% python3 -q
>>> import numpy as np
>>> import numpy.linalg as la
>>> np.set_printoptions(suppress=True, linewidth=200)
>>> tidy = lambda a: np.round(a, 2) + 0
>>> data = np.array([[1, 1, 1, 3, 1, 2, 2],
...     [1, 1, 1, 1, 3, 1, 2],
...     [1, 1, 1, 1, 1, 3, 1],
...     [3, 1, 1, 1, 1, 1, 3],
...     [1, 3, 1, 1, 1, 1, 1],
...     [2, 1, 3, 1, 1, 1, 1],
...     [2, 2, 1, 3, 1, 1, 1]])
>>> O, Rm = la.qr(data)
>>> np.allclose(Rm.T @ Rm, data.T @ data)
True
>>> tidy(O @ Rm)
array([[1., 1., 1., 3., 1., 2., 2.],
       [1., 1., 1., 1., 3., 1., 2.],
       [1., 1., 1., 1., 1., 3., 1.],
       [3., 1., 1., 1., 1., 1., 3.],
       [1., 3., 1., 1., 1., 1., 1.],
       [2., 1., 3., 1., 1., 1., 1.],
       [2., 2., 1., 3., 1., 1., 1.]])
>>> O.shape, Rm.shape
((7, 7), (7, 7))
>>> M2 = data / np.sqrt((data ** 2).mean(axis=1, keepdims=True))
>>> tidy(M2[1])
array([0.62, 0.62, 0.62, 0.62, 1.87, 0.62, 1.25])
>>> [round(float(la.det(data[:i, :i])), 2) + 0 for i in range(1, 8)]
[1.0, 0.0, 0.0, 0.0, 16.0, -224.0, 432.0]
>>> np.all(la.eigvalsh(data) > 0)
np.False_
>>> try:
...     la.cholesky(data)
... except la.LinAlgError as e:
...     print(repr(e))
... 
LinAlgError('Matrix is not positive definite')
>>> X = np.loadtxt("case19.csv", delimiter=",")
>>> print(X)
[[2. 0. 2. 0.]
 [1. 1. 1. 1.]
 [2. 0. 2. 0.]
 [1. 1. 1. 1.]]
>>> # rows and columns are dependent
>>> U, s, Vt = la.svd(X)
>>> evecs = Vt[:(s > 1e-8).sum()]
>>> rng = np.random.default_rng(9071)
>>> x0 = X[2] + 2 * X[0] + rng.integers(2) * np.eye(4)[0]
>>> print(x0)
[6. 0. 6. 0.]
>>> np.allclose(evecs.T @ evecs @ x0, x0)
True
>>> la.matrix_rank(np.vstack([X, x0]))
np.int64(2)
>>> tidy(np.diag(evecs.T @ evecs))
array([0.5, 0.5, 0.5, 0.5])
>>> tidy(la.norm(x0 - evecs.T @ evecs @ x0))
np.float64(0.0)
>>> np.argsort(-la.norm(X, axis=0).round(6), kind="stable")[:3]
array([0, 2, 1])
>>> la.cond(X) > 100
np.True_
>>> def softmax(z):
...     e = np.exp(z - z.max(axis=-1, keepdims=True))
...     return e / e.sum(axis=-1, keepdims=True)
... 
>>> tidy(softmax(10 * X[0]))
array([0.5, 0. , 0.5, 0. ])
>>> att = X @ X.T / np.sqrt(4)
>>> print(tidy(softmax(att)))
[[0.44 0.06 0.44 0.06]
 [0.25 0.25 0.25 0.25]
 [0.44 0.06 0.44 0.06]
 [0.25 0.25 0.25 0.25]]
>>> print(tidy(softmax(att)[0] @ X))
[1.88 0.12 1.88 0.12]
>>> print(softmax(att).round(6).argmax(axis=1))
[0 0 0 0]
>>> tidy(softmax(att + np.triu(np.full(att.shape, -np.inf), 1)))
array([[1.  , 0.  , 0.  , 0.  ],
       [0.5 , 0.5 , 0.  , 0.  ],
       [0.47, 0.06, 0.47, 0.  ],
       [0.25, 0.25, 0.25, 0.25]])
